$ python3 -q
>>> import numpy as np
>>> np.set_printoptions(precision=2, suppress=True, linewidth=200)
>>> A = np.load("dump.npy")
>>> A
array([[-0.46, -0.12, -0.37, -0.32, -0.5 , -0.53],
       [-0.23, -0.4 ,  0.83, -0.01, -0.31,  0.01],
       [-0.08, -0.71, -0.36, -0.18,  0.03,  0.57],
       [ 0.38,  0.19,  0.16, -0.88, -0.08,  0.11],
       [-0.54,  0.53,  0.01, -0.02, -0.26,  0.6 ],
       [-0.54, -0.02,  0.12, -0.3 ,  0.76, -0.15]])
>>> x = np.array([1, 3, 3, 5, 0, 5])
>>> target = A @ x
>>> target
array([-6.2 ,  1.03, -1.36, -2.44,  3.94, -2.47])
>>> np.round(np.linalg.solve(A, -1 * target), 2) + 0
array([-1., -3., -3., -5.,  0., -5.])
>>> np.round(np.linalg.solve(A, target + A[:, 2]), 2) + 0
array([1., 3., 4., 5., 0., 5.])
>>> np.round(np.linalg.solve(A, A[:, 5]), 2) + 0
array([0., 0., 0., 0., 0., 1.])
>>> W0 = np.load("arr.npy")
>>> W0
array([[ 0,  1,  0, -2,  1,  2, -1,  2,  0, -2, -1, -2, -1],
       [-2,  2,  2,  0, -2,  0,  2, -1,  0,  1,  0, -1,  0],
       [ 1, -1, -1, -1,  1, -2, -2,  0,  2, -2,  0,  0, -1],
       [ 0,  0,  0, -1,  0, -2, -2, -1,  1,  1,  1,  0,  1],
       [ 0,  0,  0,  1,  2, -1, -1, -1,  2, -2, -1,  2,  1],
       [ 0, -2,  2,  2,  0, -2, -1,  2,  0,  0,  2, -2,  2],
       [ 2,  2,  2, -1,  1,  0,  1, -2, -2, -2,  0, -2, -1]])
>>> Uu, s, Vt = np.linalg.svd(W0, full_matrices=False)
>>> np.round(np.sqrt((s ** 2).sum()), 2), np.round(np.linalg.norm(W0), 2)
(np.float64(13.08), np.float64(13.08))
>>> np.round(Vt @ Vt.T, 2) + 0
array([[1., 0., 0., 0., 0., 0., 0.],
       [0., 1., 0., 0., 0., 0., 0.],
       [0., 0., 1., 0., 0., 0., 0.],
       [0., 0., 0., 1., 0., 0., 0.],
       [0., 0., 0., 0., 1., 0., 0.],
       [0., 0., 0., 0., 0., 1., 0.],
       [0., 0., 0., 0., 0., 0., 1.]])
>>> s
array([7.21, 6.5 , 5.41, 4.7 , 3.47, 3.13, 1.88])
>>> np.allclose(Uu * s @ Vt, W0)
True
>>> Uu.shape, s.shape, Vt.shape
((7, 7), (7,), (7, 13))
>>> np.round(Uu.T @ W0 @ Vt.T, 2) + 0
array([[7.21, 0.  , 0.  , 0.  , 0.  , 0.  , 0.  ],
       [0.  , 6.5 , 0.  , 0.  , 0.  , 0.  , 0.  ],
       [0.  , 0.  , 5.41, 0.  , 0.  , 0.  , 0.  ],
       [0.  , 0.  , 0.  , 4.7 , 0.  , 0.  , 0.  ],
       [0.  , 0.  , 0.  , 0.  , 3.47, 0.  , 0.  ],
       [0.  , 0.  , 0.  , 0.  , 0.  , 3.13, 0.  ],
       [0.  , 0.  , 0.  , 0.  , 0.  , 0.  , 1.88]])
>>> J = np.load("case14.npy")
>>> J
array([[15, 15, 10,  3,  6,  8,  7,  4],
       [15, 20,  8,  4,  7,  8,  8,  3],
       [10,  8,  8,  2,  2,  6,  4,  2],
       [ 3,  4,  2,  2,  2,  3,  2,  1],
       [ 6,  7,  2,  2, 11,  3,  5,  7],
       [ 8,  8,  6,  3,  3,  6,  4,  2],
       [ 7,  8,  4,  2,  5,  4,  4,  3],
       [ 4,  3,  2,  1,  7,  2,  3,  5]])
>>> # rank 4
>>> rank = np.linalg.matrix_rank(J)
>>> rank
np.int64(4)
>>> null = np.linalg.svd(J)[2][rank:].T
>>> np.linalg.matrix_rank(J.T @ J), np.linalg.matrix_rank(J @ J.T)
(np.int64(4), np.int64(4))
>>> [int(np.linalg.matrix_rank(J[:, :j + 1])) for j in range(8)]
[1, 2, 3, 4, 4, 4, 4, 4]
>>> Uu, s, Vt = np.linalg.svd(J)
>>> vecs = Vt[:(s > 1e-8).sum()]
>>> rng = np.random.default_rng(696371)
>>> x = J[3] + 3 * J[5] + rng.integers(2) * np.eye(8)[7]
>>> x
array([27., 28., 20., 11., 11., 21., 14.,  7.])
>>> np.allclose(vecs.T @ vecs @ x, x)
True
>>> np.diag(vecs.T @ vecs)
array([0.51, 0.85, 0.51, 0.46, 0.65, 0.55, 0.09, 0.37])
>>> np.round(vecs.T @ vecs, 2) + 0
array([[ 0.51,  0.2 ,  0.39, -0.2 ,  0.  ,  0.  ,  0.09,  0.1 ],
       [ 0.2 ,  0.85, -0.15,  0.05,  0.05, -0.02,  0.16, -0.18],
       [ 0.39, -0.15,  0.51, -0.05, -0.15,  0.21,  0.03,  0.08],
       [-0.2 ,  0.05, -0.05,  0.46,  0.05,  0.44,  0.08, -0.05],
       [ 0.  ,  0.05, -0.15,  0.05,  0.65, -0.02,  0.16,  0.42],
       [ 0.  , -0.02,  0.21,  0.44, -0.02,  0.55,  0.09, -0.01],
       [ 0.09,  0.16,  0.03,  0.08,  0.16,  0.09,  0.09,  0.08],
       [ 0.1 , -0.18,  0.08, -0.05,  0.42, -0.01,  0.08,  0.37]])
>>> np.linalg.matrix_rank(np.vstack([J, x]))
np.int64(4)
>>> np.round(A.T @ A, 2) + 0
array([[1., 0., 0., 0., 0., 0.],
       [0., 1., 0., 0., 0., 0.],
       [0., 0., 1., 0., 0., 0.],
       [0., 0., 0., 1., 0., 0.],
       [0., 0., 0., 0., 1., 0.],
       [0., 0., 0., 0., 0., 1.]])
>>> ev, vecs = np.linalg.eigh(J)
>>> x = np.array([1, 0, -2, -1, 3, 0, -2, 1])
>>> x @ J @ x
np.int64(111)
>>> vecs * np.maximum(ev, 0) @ vecs.T
array([[15., 15., 10.,  3.,  6.,  8.,  7.,  4.],
       [15., 20.,  8.,  4.,  7.,  8.,  8.,  3.],
       [10.,  8.,  8.,  2.,  2.,  6.,  4.,  2.],
       [ 3.,  4.,  2.,  2.,  2.,  3.,  2.,  1.],
       [ 6.,  7.,  2.,  2., 11.,  3.,  5.,  7.],
       [ 8.,  8.,  6.,  3.,  3.,  6.,  4.,  2.],
       [ 7.,  8.,  4.,  2.,  5.,  4.,  4.,  3.],
       [ 4.,  3.,  2.,  1.,  7.,  2.,  3.,  5.]])
>>> vecs * np.abs(ev) @ vecs.T
array([[15., 15., 10.,  3.,  6.,  8.,  7.,  4.],
       [15., 20.,  8.,  4.,  7.,  8.,  8.,  3.],
       [10.,  8.,  8.,  2.,  2.,  6.,  4.,  2.],
       [ 3.,  4.,  2.,  2.,  2.,  3.,  2.,  1.],
       [ 6.,  7.,  2.,  2., 11.,  3.,  5.,  7.],
       [ 8.,  8.,  6.,  3.,  3.,  6.,  4.,  2.],
       [ 7.,  8.,  4.,  2.,  5.,  4.,  4.,  3.],
       [ 4.,  3.,  2.,  1.,  7.,  2.,  3.,  5.]])
>>> x @ J @ x / (x @ x), np.round(ev[0], 2), round(ev[-1], 2)
(np.float64(5.55), np.float64(-0.0), np.float64(51.3))
>>> np.round(np.linalg.eigvalsh(J[1:, 1:]), 2) + 0
array([ 0.  ,  0.  ,  0.  ,  1.76,  5.05, 11.42, 37.78])
>>> np.round(np.linalg.norm(J, 2) / np.linalg.norm(J), 2)
np.float64(0.97)
>>> [round(float(x), 2) for x in np.linalg.svd(J, compute_uv=False)[:3]]
[51.3, 11.94, 5.4]
>>> np.argsort(-np.linalg.norm(J, axis=0).round(6), kind="stable")[:3]
array([1, 0, 4])
>>> mat = np.load("mat.npy")
>>> mat
array([[1.02, 1.  , 3.  , 3.  , 1.  , 3.  , 3.  , 1.  , 1.  , 3.  , 3.  , 1.  ],
       [1.  , 2.02, 1.  , 0.  , 2.  , 1.  , 3.  , 3.  , 1.  , 1.  , 2.  , 1.  ],
       [0.  , 2.  , 1.02, 2.  , 0.  , 3.  , 3.  , 1.  , 2.  , 2.  , 3.  , 2.  ],
       [1.  , 2.  , 3.  , 0.02, 1.  , 2.  , 3.  , 2.  , 0.  , 2.  , 0.  , 2.  ],
       [2.  , 2.  , 0.  , 3.  , 3.02, 1.  , 1.  , 2.  , 0.  , 3.  , 3.  , 2.  ],
       [2.  , 0.  , 1.  , 1.  , 1.  , 3.02, 1.  , 3.  , 0.  , 2.  , 2.  , 1.  ],
       [0.  , 1.  , 3.  , 2.  , 2.  , 1.  , 2.02, 1.  , 2.  , 1.  , 1.  , 0.  ],
       [3.  , 1.  , 0.  , 3.  , 2.  , 1.  , 0.  , 1.02, 3.  , 0.  , 0.  , 3.  ],
       [0.  , 1.  , 3.  , 0.  , 3.  , 3.  , 2.  , 1.  , 0.02, 1.  , 2.  , 0.  ],
       [3.  , 0.  , 3.  , 1.  , 0.  , 1.  , 1.  , 1.  , 3.  , 0.02, 2.  , 3.  ],
       [1.  , 0.  , 3.  , 3.  , 2.  , 1.  , 0.  , 1.  , 2.  , 0.  , 3.02, 0.  ],
       [1.  , 1.  , 3.  , 3.  , 1.  , 3.  , 3.  , 1.  , 1.  , 3.  , 3.  , 1.02]])
>>> C2 = mat.T @ mat
>>> np.round(np.linalg.svd(mat, compute_uv=False) ** 2, 2) + 0
array([383.21,  45.52,  28.01,  23.14,  18.19,  12.01,   8.04,   5.07,   3.37,   0.87,   0.25,   0.  ])
>>> (mat @ mat.T).shape
(12, 12)
>>> round(np.trace(C2), 2), round(float((mat ** 2).sum()), 2)
(np.float64(527.68), 527.68)
>>> np.linalg.matrix_rank(C2)
np.int64(12)
